$ python -q
>>> import numpy as np
>>> from numpy import linalg as LA
>>> np.set_printoptions(suppress=True, linewidth=160)
>>> J = np.load("out12.npy")
>>> J
array([[-1.56,  0.07, -0.78],
       [ 0.72, -0.18,  0.36],
       [ 1.2 ,  0.06,  0.6 ],
       [ 0.36,  0.19,  0.18],
       [-0.6 ,  0.15, -0.3 ],
       [ 0.48, -0.68,  0.24]])
>>> Uu, sig, VT = LA.svd(J)
>>> sig.round(3) + 0
array([2.539, 0.711, 0.   ])
>>> B = Uu[:, :2] @ np.diag(sig[:2]) @ VT[:2]
>>> round(LA.norm(J - B, 2), 3), round(sig[2], 3)
(np.float64(0.0), np.float64(0.0))
>>> np.round(np.trace(LA.pinv(J) @ J), 3)
np.float64(2.0)
>>> np.allclose(J[:-1].T @ LA.lstsq(J[:-1].T, J[-1])[0], J[-1])
True
>>> LA.lstsq(J[:-1].T, J[-1])[2]
np.int32(2)
>>> np.unique(J.round(6), axis=0).shape
(6, 3)
>>> def softmax(z):
...     e = np.exp(z - z.max(axis=-1, keepdims=True))
...     return e / e.sum(axis=-1, keepdims=True)
... 
>>> np.round(softmax(J).sum(axis=1), 3)
array([1., 1., 1., 1., 1., 1.])
>>> np.round(softmax(10 * J[1]), 3) + 0
array([0.973, 0.   , 0.027])
>>> S = J @ J.T / np.sqrt(3)
>>> np.round(softmax(S)[1] @ J, 3)
array([ 0.462, -0.103,  0.231])
>>> softmax(S).round(6).argmax(axis=1)
array([0, 2, 2, 2, 0, 5])
>>> E = np.array([[24, -40, -40, 24],
...     [-24, 40, 40, -24],
...     [27, -45, -45, 27],
...     [-9, 15, 15, -9],
...     [-18, 30, 30, -18]])
>>> # column 2 repeats column 1
>>> Uu, sig, VT = LA.svd(E)
>>> sig.round(3) + 0
array([131.423,   0.   ,   0.   ,   0.   ])
>>> B = Uu[:, :1] @ np.diag(sig[:1]) @ VT[:1]
>>> round(float(LA.norm(E - B) / LA.norm(E)), 3)
0.0
>>> LA.matrix_rank(E, rtol=0.05)
np.int64(1)
>>> round(np.abs(E - B).max(), 3)
np.float64(0.0)
>>> LA.matrix_rank(B)
np.int64(1)
>>> feats = np.load("layer13.npy")
>>> feats
array([[ 0.,  2., -2.,  3.],
       [ 2.,  0.,  0.,  0.],
       [-2.,  0.,  0.,  0.],
       [ 3.,  0.,  0.,  0.]])
>>> # rows and columns are dependent
>>> f, g = feats[2], feats[1]
>>> f @ g
np.float64(-4.0)
>>> f @ f
np.float64(4.0)
>>> pr = (f @ g) / (f @ f) * f
>>> g - pr
array([0., 0., 0., 0.])
>>> np.round(LA.norm(f + g) ** 2 + LA.norm(f - g) ** 2, 3)
np.float64(16.0)
>>> pr
array([ 2., -0., -0., -0.])
>>> Uu, sig, VT = LA.svd(feats)
>>> vecs = VT[:(sig > 1e-8).sum()]
>>> rng = np.random.default_rng(479)
>>> x = feats[0] + -2 * feats[1] + rng.integers(2) * np.eye(4)[3]
>>> x
array([-4.,  2., -2.,  4.])
>>> np.round(vecs.T @ vecs, 3)
array([[ 1.   ,  0.   ,  0.   ,  0.   ],
       [ 0.   ,  0.235, -0.235,  0.353],
       [ 0.   , -0.235,  0.235, -0.353],
       [ 0.   ,  0.353, -0.353,  0.529]])
>>> np.allclose(vecs.T @ vecs @ x, x)
False
>>> LA.matrix_rank(np.vstack([feats, x]))
np.int64(3)
